In [1]: import numpy as np

In [2]: np.set_printoptions(precision=2, suppress=True, linewidth=120, sign=" ")

In [3]: rd = lambda a: np.round(a, 2) + 0

In [4]: W0 = np.load("a.npy")

In [5]: rd(W0)
Out[5]: 
array([[-0.92, -0.27,  0.27],
       [-0.27,  0.96,  0.04],
       [ 0.27,  0.04,  0.96]])

In [6]: vec = np.array([0, 4, -3])

In [7]: rd(np.sort(np.abs(np.degrees(np.angle(np.linalg.eigvals(W0))))))
Out[7]: array([   0.,    0.,  180.])

In [8]: rd(W0.T @ (W0 @ vec))
Out[8]: array([ 0.,  4., -3.])

In [9]: rd(np.linalg.det(W0))
Out[9]: np.float64(-1.0)

In [10]: rd(np.linalg.inv(W0))
Out[10]: 
array([[-0.92, -0.27,  0.27],
       [-0.27,  0.96,  0.04],
       [ 0.27,  0.04,  0.96]])

In [11]: w, vecs = np.linalg.eigh(W0)

In [12]: vec = np.array([0, 2, 0])

In [13]: rd(np.abs(W0).sum(axis=1).max()), np.abs(w).max()
Out[13]: (np.float64(1.47), np.float64(1.0))

In [14]: rd(vec @ W0 @ vec)
Out[14]: np.float64(3.84)

In [15]: rd(vec @ W0 @ vec / (vec @ vec)), w[0], rd(w[-1])
Out[15]: (np.float64(0.96), np.float64(-1.0), np.float64(1.0))

In [16]: P = np.triu(np.array([[2, 3, 2], [0, 1, 0], [5, 4, 1]]), 1) + np.eye(3)

In [17]: A2 = P @ W0 @ np.linalg.inv(P)

In [18]: np.linalg.matrix_rank(A2)
Out[18]: np.int64(3)

In [19]: rd(np.linalg.det(A2))
Out[19]: np.float64(-1.0)

In [20]: rng = np.random.default_rng(458211)

In [21]: lab = rng.permutation(3)

In [22]: lab
Out[22]: array([ 1,  0,  2])

In [23]: A2 = W0[lab][:, lab]

In [24]: rd(np.diag(A2))
Out[24]: array([ 0.96, -0.92,  0.96])

In [25]: np.trace(A2)
Out[25]: np.float64(1.0)

In [26]: rd(A2)
Out[26]: 
array([[ 0.96, -0.27,  0.04],
       [-0.27, -0.92,  0.27],
       [ 0.04,  0.27,  0.96]])

In [27]: rd(np.linalg.matrix_power(A2, 4))
Out[27]: 
array([[ 1.,  0.,  0.],
       [ 0.,  1.,  0.],
       [ 0.,  0.,  1.]])

In [28]: np.allclose(A2 @ A2.T, A2.T @ A2)
Out[28]: True

In [29]: mat = np.loadtxt("data.csv", delimiter=",")

In [30]: rd(mat)
Out[30]: 
array([[ 17.81,   6.71,   6.15],
       [  0.16,  -3.46, -19.7 ],
       [  1.53,   3.96,  19.54],
       [  8.16,   5.66,  17.36],
       [ -4.7 ,   1.96,  19.34],
       [  8.78,   5.8 ,  17.01],
       [ 15.31,   2.58, -12.61],
       [  1.96,  -2.89, -19.69],
       [  6.69,  -1.24, -18.81],
       [ 13.  ,   1.4 , -15.14],
       [ -8.42,   0.58,  18.13],
       [ -1.72,   2.97,  19.7 ],
       [-19.1 ,  -5.87,   0.86],
       [-19.06,  -5.59,   2.33],
       [ -9.61,  -5.96, -16.5 ],
       [ 18.61,   4.89,  -5.46],
       [ 17.85,   6.7 ,   6.04],
       [ -5.01,   1.85,  19.27],
       [ 19.03,   6.11,   0.63],
       [ -4.65,   1.98,  19.35],
       [ 18.88,   5.23,  -4.03]])

In [31]: dist = np.linalg.norm(mat[:, None] - mat[None], axis=-1)

In [32]: np.unravel_index(dist.round(6).argmax(), dist.shape)
Out[32]: (np.int64(7), np.int64(11))

In [33]: np.linalg.matrix_rank(dist ** 2)
Out[33]: np.int64(3)

In [34]: (dist + 1e9 * np.eye(21)).round(6).argmin(axis=1)
Out[34]: array([ 16,   7,  11,   5,  19,   3,   9,   1,   7,   6,  17,  19,  13,  12,   1,  20,   0,   4,  20,   4,  15])

In [35]: U, sv, vt = np.linalg.svd(mat)

In [36]: vecs = vt[:(sv > 1e-8).sum()]

In [37]: vec = mat[18] + 3 * mat[0] + rng.integers(2) * np.eye(3)[0]

In [38]: rd(vec)
Out[38]: array([ 73.46,  26.23,  19.08])

In [39]: np.linalg.matrix_rank(np.vstack([mat, vec]))
Out[39]: np.int64(3)

In [40]: rd(vecs.T @ vecs)
Out[40]: 
array([[ 0.91,  0.28, -0.05],
       [ 0.28,  0.12,  0.16],
       [-0.05,  0.16,  0.97]])

In [41]: rd(np.linalg.norm(vec - vecs.T @ vecs @ vec))
Out[41]: np.float64(0.3)

In [42]: cen = mat - mat.mean(axis=0)

In [43]: U, sv, vt = np.linalg.svd(cen, full_matrices=False)

In [44]: np.abs(vt[0]).argmax()
Out[44]: np.int64(2)

In [45]: rd(vt[0] * np.sign(vt[0, np.abs(vt[0]).argmax()]))
Out[45]: array([-0.34,  0.06,  0.94])

In [46]: np.linalg.matrix_rank(cen)
Out[46]: np.int64(2)

In [47]: gram = np.cov(mat, rowvar=False)

In [48]: rd(np.linalg.eigvalsh(gram)[::-1])
Out[48]: array([ 244.81,  152.08,    0.  ])

In [49]: gram.shape
Out[49]: (3, 3)

In [50]: K = np.loadtxt("x.csv", delimiter=",")

In [51]: rd(K)
Out[51]: 
array([[-0.17, -0.54, -0.82],
       [-0.34, -0.75,  0.57],
       [-0.93,  0.37, -0.06]])

In [52]: f = np.array([2, 3, 3])

In [53]: rd(np.array([np.convolve(row, f, "same") for row in K]))
Out[53]: 
array([[-1.59, -3.78, -4.1 ],
       [-2.51, -2.13, -0.56],
       [-2.03, -1.78,  0.95]])

In [54]: rd(np.convolve(K[2], f))
Out[54]: array([-1.85, -2.03, -1.78,  0.95, -0.17])

In [55]: rd(np.polyval(f, K[2]))
Out[55]: array([ 1.94,  4.39,  2.84])

In [56]: rd(np.linalg.pinv(K))
Out[56]: 
array([[-0.17, -0.34, -0.93],
       [-0.54, -0.75,  0.37],
       [-0.82,  0.57, -0.06]])

In [57]: lab = rng.permutation(3)

In [58]: lab
Out[58]: array([ 0,  2,  1])

In [59]: A2 = K[lab][:, lab]

In [60]: rd(np.diag(A2))
Out[60]: array([-0.17, -0.06, -0.75])

In [61]: np.allclose(A2, K)
Out[61]: False

In [62]: rd(A2)
Out[62]: 
array([[-0.17, -0.82, -0.54],
       [-0.93, -0.06,  0.37],
       [-0.34,  0.57, -0.75]])

In [63]: rd(np.trace(A2))
Out[63]: np.float64(-0.98)

In [64]: rd(np.sort(np.abs(np.linalg.eigvals(A2))))
Out[64]: array([ 1.,  1.,  1.])
